In [1]: import numpy as np

In [2]: import numpy.linalg as la

In [3]: np.set_printoptions(precision=1, suppress=True, linewidth=160, sign=" ")

In [4]: def tidy(a):
   ...:     return np.round(a, 1) + 0
   ...: 

In [5]: F = np.load("block14.npy")

In [6]: F
Out[6]: 
array([[-6, -2, -1,  2,  0],
       [-2,  2,  3,  1, -3],
       [-1,  3,  2,  1,  0],
       [ 2,  1,  1, -6, -2],
       [ 0, -3,  0, -2,  4]])

In [7]: # equal to its transpose

In [8]: (F + F.T) / 2
Out[8]: 
array([[-6., -2., -1.,  2.,  0.],
       [-2.,  2.,  3.,  1., -3.],
       [-1.,  3.,  2.,  1.,  0.],
       [ 2.,  1.,  1., -6., -2.],
       [ 0., -3.,  0., -2.,  4.]])

In [9]: tidy(np.abs(la.eigvals(F)).max())
Out[9]: np.float64(8.6)

In [10]: la.matrix_power(F, 3)
Out[10]: 
array([[-338, -109,  -51,  255,   41],
       [-109,  146,  105,   90, -163],
       [ -51,  105,   72,   70,  -83],
       [ 255,   90,   70, -334,  -91],
       [  41, -163,  -83,  -91,  174]])

In [11]: F @ F
Out[11]: 
array([[ 45,   7,   0, -27,   2],
       [  7,  27,  15,   1, -20],
       [  0,  15,  15,  -3, -11],
       [-27,   1,  -3,  46,   1],
       [  2, -20, -11,   1,  29]])

In [12]: np.allclose(F, F.T)
Out[12]: True

In [13]: out = np.array([[0, 0], [2, 2], [1, 3], [0, 1], [2, 1]])

In [14]: out.T @ F.T
Out[14]: 
array([[-5,  1,  8, -1,  2],
       [-5, 11, 13, -3, -4]])

In [15]: np.einsum("ik,kj->ij", F, out)
Out[15]: 
array([[-5, -5],
       [ 1, 11],
       [ 8, 13],
       [-1, -3],
       [ 2, -4]])

In [16]: evals, evecs = la.eig(F)

In [17]: tidy(F @ evecs[:, 0] - evals[0] * evecs[:, 0])
Out[17]: array([ 0.,  0.,  0.,  0.,  0.])

In [18]: tidy(np.sort(la.eigvals(F @ F)))
Out[18]: array([  2.2,   9.9,  21. ,  55.7,  73.3])

In [19]: tidy(np.prod(evals))
Out[19]: np.float64(-1352.0)

In [20]: u = np.array([7, -3])

In [21]: np.cross(F[1, :3], F[2, :3])
Out[21]: array([-5,  1, -4])

In [22]: np.correlate(F[1], F[2], "full")
Out[22]: array([  0,  -2,  -2,   1,  15,   6,  -6, -10,   3])

In [23]: vec = np.array([2, 0, 2, 0, 1])

In [24]: y = F @ vec

In [25]: coef, lr = np.zeros(5), 1 / la.norm(F, 2) ** 2

In [26]: for i in range(4):
    ...:     coef -= lr * F.T @ (F @ coef - y)
    ...:     if i % 1 == 0: print(i, round(la.norm(F @ coef - y), 1))
    ...: 
0 6.7
1 5.5
2 4.6
3 3.9

In [27]: tidy(la.cond(F))
Out[27]: np.float64(5.8)

In [28]: tidy(coef)
Out[28]: array([ 1.6,  0.5,  0.6, -0.4,  0.6])

In [29]: data = np.load("dump.npy")

In [30]: data
Out[30]: 
array([[-0.1, -8.6, -8. ],
       [ 0.2,  1.6,  0.9],
       [-0.4,  7. ,  7.2],
       [ 0. ,  0.3,  0.1],
       [-0.5, -0.4,  0. ],
       [-0.6,  8.1,  8.7],
       [-0.5, -3.9, -4. ],
       [-0.1,  0. ,  0.2],
       [ 0.2, -5.2, -4.6],
       [-0.3, -1.4, -1.1],
       [ 0.5,  2. ,  2.5],
       [-0.1,  0.3,  0.4],
       [-0.1, -2.8, -2.7],
       [ 0.3, -1.4, -1.7],
       [ 0. ,  2.5,  1.6],
       [ 0. ,  0.9,  1.2],
       [ 0.4,  1.5,  2. ],
       [-0.7,  1.5,  2.1],
       [-0.1,  2.5,  2.5],
       [ 0.6, -3.3, -3.4],
       [ 0.1,  1.9,  1.2],
       [ 0.2, -0.8, -0.6],
       [ 0. ,  2.6,  2.7],
       [-0.1,  1.3,  1.1],
       [ 0.1, -8.8, -9. ],
       [ 0.4, -2. , -1.8]])

In [31]: C2 = np.cov(data, rowvar=False)

In [32]: tidy(np.corrcoef(data[:, 2], data[:, 0])[0, 1])
Out[32]: np.float64(-0.3)

In [33]: tidy(C2)
Out[33]: 
array([[ 0.1, -0.3, -0.4],
       [-0.3, 14.9, 14.8],
       [-0.4, 14.8, 14.9]])

In [34]: tidy(np.corrcoef(data.T))
Out[34]: 
array([[ 1. , -0.3, -0.3],
       [-0.3,  1. ,  1. ],
       [-0.3,  1. ,  1. ]])

In [35]: C2.shape
Out[35]: (3, 3)

In [36]: np.all(la.eigvalsh(F) > 0)
Out[36]: np.False_

In [37]: [round(float(la.det(F[:i, :i])), 2) + 0 for i in range(1, 6)]
Out[37]: [-6.0, -16.0, 32.0, -171.0, -1352.0]

In [38]: cen = data - data.mean(axis=0)

In [39]: evecs = la.svd(cen)[2][:1]

In [40]: out = cen - cen @ evecs.T @ evecs

In [41]: la.norm(out, axis=1).round(6).argmax()
Out[41]: np.int64(17)

In [42]: tidy(la.norm(out) / la.norm(cen))
Out[42]: np.float64(0.1)

In [43]: tidy((cen @ evecs.T).std(axis=0))
Out[43]: array([ 5.3])

In [44]: tidy(np.diag(evecs.T @ evecs))
Out[44]: array([ 0. ,  0.5,  0.5])

In [45]: vec = np.array([0, 1, 0])

In [46]: np.einsum("ij,j->i", data, vec)
Out[46]: 
array([-8.6,  1.6,  7. ,  0.3, -0.4,  8.1, -3.9,  0. , -5.2, -1.4,  2. ,  0.3, -2.8, -1.4,  2.5,  0.9,  1.5,  1.5,  2.5, -3.3,  1.9, -0.8,  2.6,  1.3, -8.8,
       -2. ])

In [47]: data * vec
Out[47]: 
array([[-0. , -8.6, -0. ],
       [ 0. ,  1.6,  0. ],
       [-0. ,  7. ,  0. ],
       [ 0. ,  0.3,  0. ],
       [-0. , -0.4,  0. ],
       [-0. ,  8.1,  0. ],
       [-0. , -3.9, -0. ],
       [-0. ,  0. ,  0. ],
       [ 0. , -5.2, -0. ],
       [-0. , -1.4, -0. ],
       [ 0. ,  2. ,  0. ],
       [-0. ,  0.3,  0. ],
       [-0. , -2.8, -0. ],
       [ 0. , -1.4, -0. ],
       [ 0. ,  2.5,  0. ],
       [ 0. ,  0.9,  0. ],
       [ 0. ,  1.5,  0. ],
       [-0. ,  1.5,  0. ],
       [-0. ,  2.5,  0. ],
       [ 0. , -3.3, -0. ],
       [ 0. ,  1.9,  0. ],
       [ 0. , -0.8, -0. ],
       [ 0. ,  2.6,  0. ],
       [-0. ,  1.3,  0. ],
       [ 0. , -8.8, -0. ],
       [ 0. , -2. , -0. ]])

In [48]: la.norm(data @ vec) <= la.norm(data, 2) * la.norm(vec) + 1e-9
Out[48]: np.True_

In [49]: A = np.array([[4, 7, -8], [7, 8, -4], [-8, -4, -6]])

In [50]: A
Out[50]: 
array([[ 4,  7, -8],
       [ 7,  8, -4],
       [-8, -4, -6]])

In [51]: left, sv, Vt = la.svd(A)

In [52]: np.argmax(sv[:-1] / (sv[1:] + 1e-6)) + 1
Out[52]: np.int64(2)

In [53]: tidy(sv)
Out[53]: array([ 16.3,  10.4,   0.2])

In [54]: out = left[:, :2] @ np.diag(sv[:2]) @ Vt[:2]

In [55]: tidy(la.norm(A - out, 2)), tidy(sv[2])
Out[55]: (np.float64(0.2), np.float64(0.2))

In [56]: tidy(la.norm(A - out) / la.norm(A))
Out[56]: np.float64(0.0)

In [57]: la.matrix_rank(out)
Out[57]: np.int64(2)

In [58]: la.matrix_rank(A, rtol=0.05)
Out[58]: np.int64(2)

In [59]: tidy(la.svd(A, compute_uv=False))
Out[59]: array([ 16.3,  10.4,   0.2])

In [60]: np.count_nonzero(A)
Out[60]: np.int64(9)

In [61]: A.sum(axis=0)
Out[61]: array([  3,  11, -18])

In [62]: np.diff(A, axis=0)
Out[62]: 
array([[  3,   1,   4],
       [-15, -12,  -2]])

In [63]: tidy(la.norm(A))
Out[63]: np.float64(19.3)

In [64]: np.abs(A).max()
Out[64]: np.int64(8)

In [65]: la.cond(A) > 100
Out[65]: np.True_

In [66]: M = np.array([[9.0, -2.0, 1.0, 3.0],
    ...:     [6.0, 1.0, 1.0, 3.0],
    ...:     [0.0, 0.0, 3.0, 0.0],
    ...:     [-22.0, 4.0, -7.0, -8.0]])

In [67]: theta = np.radians(102)

In [68]: R = np.eye(4)

In [69]: R[0, 0] = R[3, 3] = np.cos(theta)

In [70]: R[0, 3], R[3, 0] = -np.sin(theta), np.sin(theta)

In [71]: tidy(R)
Out[71]: 
array([[-0.2,  0. ,  0. , -1. ],
       [ 0. ,  1. ,  0. ,  0. ],
       [ 0. ,  0. ,  1. ,  0. ],
       [ 1. ,  0. ,  0. , -0.2]])

In [72]: out = M @ R.T

In [73]: tidy(np.abs(out - M).max(axis=0))
Out[73]: array([ 34.4,   0. ,   0. ,  11.9])

In [74]: tidy(la.det(R)), tidy(np.trace(R))
Out[74]: (np.float64(1.0), np.float64(1.6))

In [75]: tidy(la.svd(M, compute_uv=False)), tidy(la.svd(out, compute_uv=False))
Out[75]: (array([ 27.3,   3.4,   2.2,   0.1]), array([ 27.3,   3.4,   2.2,   0.1]))

In [76]: np.allclose(la.norm(M, axis=1), la.norm(out, axis=1))
Out[76]: True

In [77]: np.allclose(M @ M.T, out @ out.T)
Out[77]: True

In [78]: left, sv, Vt = la.svd(M)

In [79]: np.argmax(sv[:-1] / (sv[1:] + 1e-6)) + 1
Out[79]: np.int64(3)

In [80]: out = left[:, :3] @ np.diag(sv[:3]) @ Vt[:3]

In [81]: tidy(la.norm(M - out, 2)), tidy(sv[3])
Out[81]: (np.float64(0.1), np.float64(0.1))

In [82]: tidy(la.norm(M - out) / la.norm(M))
Out[82]: np.float64(0.0)

In [83]: tidy(np.abs(M - out).max())
Out[83]: np.float64(0.1)

In [84]: la.matrix_rank(M, rtol=0.05)
Out[84]: np.int64(3)

In [85]: la.matrix_rank(out)
Out[85]: np.int64(3)

In [86]: evals, evecs = la.eig(M)

In [87]: tidy(np.sort(la.eigvals(la.inv(M))))
Out[87]: array([-0.5,  0.3,  0.3,  1. ])

In [88]: tidy(evals)
Out[88]: array([-2.,  1.,  3.,  3.])

In [89]: tidy(M @ evecs[:, 0] - evals[0] * evecs[:, 0])
Out[89]: array([ 0.,  0.,  0.,  0.])

In [90]: tidy(np.sort(la.eigvals(M @ M)))
Out[90]: array([ 1.,  4.,  9.,  9.])

In [91]: O = M.astype(float).copy()

In [92]: for j in range(4):
    ...:     O[:, j] -= O[:, :j] @ (O[:, :j].T @ O[:, j])
    ...:     O[:, j] /= la.norm(O[:, j])
    ...: 

In [93]: tidy(O.T @ M)
Out[93]: 
array([[24.5, -4.1,  6.9,  9. ],
       [ 0. ,  2.1, -0.4,  0.8],
       [ 0. ,  0. ,  3.5,  0.1],
       [ 0. ,  0. ,  0. ,  0.1]])

In [94]: tidy(O.T @ O)
Out[94]: 
array([[ 1.,  0.,  0.,  0.],
       [ 0.,  1.,  0.,  0.],
       [ 0.,  0.,  1.,  0.],
       [ 0.,  0.,  0.,  1.]])

In [95]: tidy(O)
Out[95]: 
array([[ 0.4, -0.2, -0.5, -0.8],
       [ 0.2,  1. , -0.1, -0.1],
       [ 0. ,  0. ,  0.9, -0.5],
       [-0.9,  0.2, -0.2, -0.4]])

In [96]: left, sv, Vt = la.svd(M, full_matrices=False)

In [97]: np.abs(left[:, 0]).round(6).argmax()
Out[97]: np.int64(3)

In [98]: (sv > 1e-8).sum()
Out[98]: np.int64(4)

In [99]: tidy(left.T @ left)
Out[99]: 
array([[ 1.,  0.,  0.,  0.],
       [ 0.,  1.,  0.,  0.],
       [ 0.,  0.,  1.,  0.],
       [ 0.,  0.,  0.,  1.]])

In [100]: left.shape, sv.shape, Vt.shape
Out[100]: ((4, 4), (4,), (4, 4))

In [101]: tidy(np.sqrt((sv ** 2).sum())), tidy(la.norm(M))
Out[101]: (np.float64(27.6), np.float64(27.6))

In [102]: tidy(np.abs(Vt[0]))
Out[102]: array([ 0.9,  0.1,  0.3,  0.3])

In [103]: tidy(sv)
Out[103]: array([ 27.3,   3.4,   2.2,   0.1])

In [104]: mat = np.load("data.npy")

In [105]: mat
Out[105]: 
array([[ -3.2,   4.1,  -3.1],
       [  5.7,   4.4,  -4.3],
       [ -5.8,  -1.8,  -1.9],
       [  9.4,   0.5,  14.9],
       [  4.6,   4.1,  17.5],
       [ -2.1,  -8.4,  -6.3],
       [ -7.8,   4. , -21.1],
       [  0.5,  13.9,  -3. ],
       [  0.9, -10. ,   9.9],
       [  8.2,  -2.4,   3.9],
       [ 10.9,  -3.4,  -2.4]])

In [106]: labels = mat[:, 1] > np.median(mat[:, 1])

In [107]: u = mat[labels].mean(axis=0) - mat[~labels].mean(axis=0)

In [108]: labels.astype(int)
Out[108]: array([ 1,  1,  0,  0,  1,  0,  1,  1,  0,  0,  0])

In [109]: tidy((((mat - mat.mean(axis=0)) @ u > 0) == labels).mean())
Out[109]: np.float64(0.8)

In [110]: tidy(u)
Out[110]: array([-3.6, 10.4, -5.8])
